$ python -q
>>> import numpy as np
>>> import numpy.linalg as la
>>> np.set_printoptions(suppress=True, linewidth=200)
>>> def rnd(a):
...     return np.round(a, 3) + 0
... 
>>> m1 = np.load("w.npy")
>>> print(m1)
[[ 2  6 -7 -4 -9 -7]
 [ 0  1 -5  9 -2 -7]
 [ 0  0 -3  3  7 -7]
 [ 0  0  0 -6 -7  5]
 [ 0  0  0  0  2 -6]
 [ 0  0  0  0  0  4]]
>>> vec = np.array([3, 0, 3, 0, 2, 3])
>>> target = m1 @ vec
>>> c, lr = np.zeros(6), 1 / la.norm(m1, 2) ** 2
>>> for i in range(25):
...     c -= lr * m1.T @ (m1 @ c - target)
...     if i % 5 == 0: print(i, round(la.norm(m1 @ c - target), 3))
... 
0 10.088
5 4.295
10 4.068
15 3.878
20 3.705
>>> print(rnd(la.cond(m1)))
775.242
>>> B = m1[0, 0] * m1[1:] - np.outer(m1[1:, 0], m1[0])
>>> print(B)
[[  0   2 -10  18  -4 -14]
 [  0   0  -6   6  14 -14]
 [  0   0   0 -12 -14  10]
 [  0   0   0   0   4 -12]
 [  0   0   0   0   0   8]]
>>> print(m1[:, 0] / m1[0, 0])
[1. 0. 0. 0. 0. 0.]
>>> print(np.flatnonzero(~B.round(6).any(axis=1)))
[]
>>> print(la.cond(B) > 100)
True
>>> print(rnd(la.norm(B, 2) / la.norm(B)))
0.862
>>> print(np.trace(m1))
0
>>> print(np.allclose(m1, m1.T))
False
>>> print(la.matrix_power(m1, 3))
[[   8   42  -49 -217 -714  662]
 [   0    1  -35  399  280  475]
 [   0    0  -27  189  196 -166]
 [   0    0    0 -216 -196  140]
 [   0    0    0    0    8 -168]
 [   0    0    0    0    0   64]]
>>> print((m1 - m1.T) / 2)
[[ 0.   3.  -3.5 -2.  -4.5 -3.5]
 [-3.   0.  -2.5  4.5 -1.  -3.5]
 [ 3.5  2.5  0.   1.5  3.5 -3.5]
 [ 2.  -4.5 -1.5  0.  -3.5  2.5]
 [ 4.5  1.  -3.5  3.5  0.  -3. ]
 [ 3.5  3.5  3.5 -2.5  3.   0. ]]
>>> print(rnd(la.det(m1)))
288.0
>>> print(rnd(np.sort(np.abs(la.eigvals(m1)))))
[1. 2. 2. 3. 4. 6.]
